% python3 -q
>>> import numpy as np
>>> import numpy.linalg as la
>>> np.set_printoptions(precision=4, suppress=True, linewidth=100)
>>> E = np.loadtxt("data.csv", delimiter=",")
>>> print(E)
[[0.1786 0.3214 0.1071 0.1786]
 [0.3214 0.5786 0.1929 0.3214]
 [0.1071 0.1929 0.0643 0.1071]
 [0.1786 0.3214 0.1071 0.1786]]
>>> Uu, sig, Vt = la.svd(E)
>>> V = Vt[:(sig > 1e-8).sum()]
>>> rng = np.random.default_rng(859)
>>> vec = E[3] + 4 * E[0] + rng.integers(2) * np.eye(4)[1]
>>> print(vec)
[0.8929 1.6071 0.5357 0.8929]
>>> print(la.matrix_rank(np.vstack([E, vec])))
1
>>> F = np.load("sample7.npy")
>>> print(F)
[[ 15  45  15 -10 -15 -15 -15]
 [ 13  41  15  -9 -16 -14 -16]
 [ -1  25  27  -4 -41 -13 -41]
 [  2 -20 -24   3  37  11  37]]
>>> # null space of dimension 5
>>> print(np.round(np.trace(la.pinv(F) @ F), 4))
2.0
>>> print(la.lstsq(F[:-1].T, F[-1])[2])
2
>>> u = np.array([-2, 1])
>>> print(np.correlate(F[1], F[3], "full"))
[  481  1660  1487  1388  -325 -2226 -2519  -744   -40   590   632   292   -32]
>>> print(np.array([np.convolve(row, u, "same") for row in F]))
[[-30 -75  15  35  20  15  15]
 [-26 -69  11  33  23  12  18]
 [  2 -51 -29  35  78 -15  69]
 [ -4  42  28 -30 -71  15 -63]]
>>> cov = F.T @ F
>>> print(np.allclose(cov, cov.T))
True
>>> print(la.matrix_rank(cov))
2
>>> print((F @ F.T).shape)
(4, 4)
>>> print(cov)
[[  399  1143   345  -257  -318  -372  -318]
 [ 1143  4731  2445  -979 -3096 -1794 -3096]
 [  345  2445  1755  -465 -2460 -1050 -2460]
 [ -257  -979  -465   206   569   361   569]
 [ -318 -3096 -2460   569  3531  1389  3531]
 [ -372 -1794 -1050   361  1389   711  1389]
 [ -318 -3096 -2460   569  3531  1389  3531]]
>>> Uu, sig, Vt = la.svd(F)
>>> print(sig.round(4) + 0)
[114.4073  42.1304   0.       0.    ]
>>> print(np.argmax(sig[:-1] / (sig[1:] + 1e-6)) + 1)
2
>>> A2 = Uu[:, :2] @ np.diag(sig[:2]) @ Vt[:2]
>>> print(la.matrix_rank(A2))
2
>>> print(A2)
[[ 15.  45.  15. -10. -15. -15. -15.]
 [ 13.  41.  15.  -9. -16. -14. -16.]
 [ -1.  25.  27.  -4. -41. -13. -41.]
 [  2. -20. -24.   3.  37.  11.  37.]]
>>> data = np.load("out6.npy")
>>> print(data)
[[ 1.1 -0.2 -0.1 -1.3  0.9 -0.1 -0.8 -0.8  1.1  1.8  1.6]
 [ 0.4  1.2  0.3  2.3  2.6  0.6 -0.4  0.2  0.4  0.8  0.5]
 [-2.4  0.7  1.4  0.6 -1.1  0.  -0.1 -0.8  1.   2.2 -1.2]
 [ 0.4 -1.3 -0.7  1.1 -3.1 -1.7  0.4  0.  -0.8  1.1  1.5]
 [ 0.9  0.2 -1.3 -1.3 -2.8 -0.3  1.3  0.6 -1.2  1.7  0.4]
 [-0.8  0.1 -0.3  0.1 -0.5  1.9  0.2 -1.   1.1 -1.6  1.2]
 [-0.6 -0.5  0.2  1.6 -0.8  0.5  0.5  0.1  0.1  0.   0.4]
 [-1.9  0.4  0.5 -0.8 -0.2  0.6  0.2  1.6 -2.5 -1.2 -0.9]
 [-0.4 -1.5  1.7  1.2 -0.3  0.8  1.   0.1  0.2 -2.8 -0.3]
 [-0.7 -0.6 -0.4  1.1 -1.4 -2.2  0.1  0.1  0.2 -1.1 -1.7]
 [ 0.4  0.9 -0.7 -0.9 -2.3 -0.1 -0.1 -0.3 -0.4  0.8 -0.1]]
>>> print((data + data.T) / 2)
[[ 1.1   0.1  -1.25 -0.45  0.9  -0.45 -0.7  -1.35  0.35  0.55  1.  ]
 [ 0.1   1.2   0.5   0.5   1.4   0.35 -0.45  0.3  -0.55  0.1   0.7 ]
 [-1.25  0.5   1.4  -0.05 -1.2  -0.15  0.05 -0.15  1.35  0.9  -0.95]
 [-0.45  0.5  -0.05  1.1  -2.2  -0.8   1.   -0.4   0.2   1.1   0.3 ]
 [ 0.9   1.4  -1.2  -2.2  -2.8  -0.4   0.25  0.2  -0.75  0.15 -0.95]
 [-0.45  0.35 -0.15 -0.8  -0.4   1.9   0.35 -0.2   0.95 -1.9   0.55]
 [-0.7  -0.45  0.05  1.    0.25  0.35  0.5   0.15  0.55  0.05  0.15]
 [-1.35  0.3  -0.15 -0.4   0.2  -0.2   0.15  1.6  -1.2  -0.55 -0.6 ]
 [ 0.35 -0.55  1.35  0.2  -0.75  0.95  0.55 -1.2   0.2  -1.3  -0.35]
 [ 0.55  0.1   0.9   1.1   0.15 -1.9   0.05 -0.55 -1.3  -1.1  -0.45]
 [ 1.    0.7  -0.95  0.3  -0.95  0.55  0.15 -0.6  -0.35 -0.45 -0.1 ]]
>>> print(np.trace(data))
5.0
>>> print(np.allclose(data, data.T))
False
>>> def softmax(z):
...     e = np.exp(z - z.max(axis=-1, keepdims=True))
...     return e / e.sum(axis=-1, keepdims=True)
... 
>>> print(softmax(data[10]))
[0.1319 0.2175 0.0439 0.036  0.0089 0.08   0.08   0.0655 0.0593 0.1968 0.08  ]
>>> scores = data @ data.T / np.sqrt(11)
>>> print(softmax(scores).round(6).argmax(axis=1))
[0 1 2 3 4 5 6 7 8 9 4]
>>> print(la.svd(data, compute_uv=False))
[6.8746 5.9852 4.4955 4.3501 3.7062 3.0674 2.1604 1.6524 0.9399 0.3352 0.1877]
>>> print(data.sum(axis=1))
[ 3.2  8.9  0.3 -3.1 -1.8  0.4  1.5 -4.2 -0.3 -6.6 -2.8]
>>> print(np.diff(data, axis=0))
[[-0.7  1.4  0.4  3.6  1.7  0.7  0.4  1.  -0.7 -1.  -1.1]
 [-2.8 -0.5  1.1 -1.7 -3.7 -0.6  0.3 -1.   0.6  1.4 -1.7]
 [ 2.8 -2.  -2.1  0.5 -2.  -1.7  0.5  0.8 -1.8 -1.1  2.7]
 [ 0.5  1.5 -0.6 -2.4  0.3  1.4  0.9  0.6 -0.4  0.6 -1.1]
 [-1.7 -0.1  1.   1.4  2.3  2.2 -1.1 -1.6  2.3 -3.3  0.8]
 [ 0.2 -0.6  0.5  1.5 -0.3 -1.4  0.3  1.1 -1.   1.6 -0.8]
 [-1.3  0.9  0.3 -2.4  0.6  0.1 -0.3  1.5 -2.6 -1.2 -1.3]
 [ 1.5 -1.9  1.2  2.  -0.1  0.2  0.8 -1.5  2.7 -1.6  0.6]
 [-0.3  0.9 -2.1 -0.1 -1.1 -3.  -0.9  0.   0.   1.7 -1.4]
 [ 1.1  1.5 -0.3 -2.  -0.9  2.1 -0.2 -0.4 -0.6  1.9  1.6]]
>>> print(np.count_nonzero(data))
118
>>> print(np.round(data.sum(axis=0), 4) + 0)
[-3.6 -0.6  0.6  3.7 -9.   0.   2.3 -0.2 -0.8  1.7  1.4]
>>> print(np.round(data.mean(axis=0), 4) + 0)
[-0.3273 -0.0545  0.0545  0.3364 -0.8182  0.      0.2091 -0.0182 -0.0727  0.1545  0.1273]
>>> A2 = data / la.norm(data, axis=1, keepdims=True)
>>> cov = A2 @ A2.T
>>> print((np.abs(cov) > 0.9).astype(int))
[[1 0 0 0 0 0 0 0 0 0 0]
 [0 1 0 0 0 0 0 0 0 0 0]
 [0 0 1 0 0 0 0 0 0 0 0]
 [0 0 0 1 0 0 0 0 0 0 0]
 [0 0 0 0 1 0 0 0 0 0 0]
 [0 0 0 0 0 1 0 0 0 0 0]
 [0 0 0 0 0 0 1 0 0 0 0]
 [0 0 0 0 0 0 0 1 0 0 0]
 [0 0 0 0 0 0 0 0 1 0 0]
 [0 0 0 0 0 0 0 0 0 1 0]
 [0 0 0 0 0 0 0 0 0 0 1]]
>>> A2 = data + rng.integers(-2, 3, (11, 9)) @ rng.integers(-2, 3, (9, 11))
>>> print(A2)
[[ -1.9   2.8  -0.1  -6.3   4.9   2.9  -1.8  10.2   3.1  -5.2   8.6]
 [ -0.6   0.2 -12.7   3.3  -0.4 -11.4   6.6  -4.8   0.4  -1.2  -5.5]
 [ -8.4   2.7   4.4   3.6  -6.1  -4.   -4.1   5.2  -5.    3.2 -14.2]
 [  8.4  -0.3   6.3   5.1  -9.1   1.3  -3.6  -8.   -8.8   3.1   4.5]
 [ -7.1  -1.8  -5.3   0.7   7.2   8.7   9.3   6.6  14.8   0.7  13.4]
 [ -0.8   7.1  -6.3  -8.9   1.5  -2.1   4.2   3.    2.1  -7.6   2.2]
 [ -6.6   2.5  -6.8   1.6   1.2   0.5   1.5  12.1   1.1 -12.    4.4]
 [  5.1   4.4   6.5   0.2  -4.2   2.6  -2.8  -5.4 -12.5  -1.2  -0.9]
 [ -4.4  -3.5  -3.3   1.2   1.7  -5.2   7.    3.1   5.2  -3.8  -3.3]
 [  5.3  -7.6  -7.4  -2.9   4.6  -8.2  -0.9  -2.9  -0.8  -8.1 -10.7]
 [ -0.6   7.9   2.3  -0.9  -4.3   4.9  -0.1   3.7  -0.4  -1.2   4.9]]
>>> print(np.round(la.svd(A2 - data, compute_uv=False), 4) + 0)
[40.176  31.6659 22.906  18.4309 14.1702  9.9021  4.6641  3.1028  2.1318  0.      0.    ]
>>> mat = np.loadtxt("a.csv", delimiter=",")
>>> print(mat)
[[11.  8.  8. -8.]
 [ 8. 10.  4. -7.]
 [ 8.  4.  8. -2.]
 [-8. -7. -2. 14.]]
>>> # equal to its transpose
>>> rk = la.matrix_rank(mat)
>>> print(rk)
3
>>> null = la.svd(mat)[2][rk:].T
>>> print(np.round(mat @ null, 4) + 0)
[[0.]
 [0.]
 [0.]
 [0.]]
>>> print([int(la.matrix_rank(np.delete(mat, i, axis=0))) for i in range(4)])
[3, 3, 3, 3]
>>> print(la.matrix_rank(mat.T @ mat), la.matrix_rank(mat @ mat.T))
3 3
>>> print(null.shape)
(4, 1)
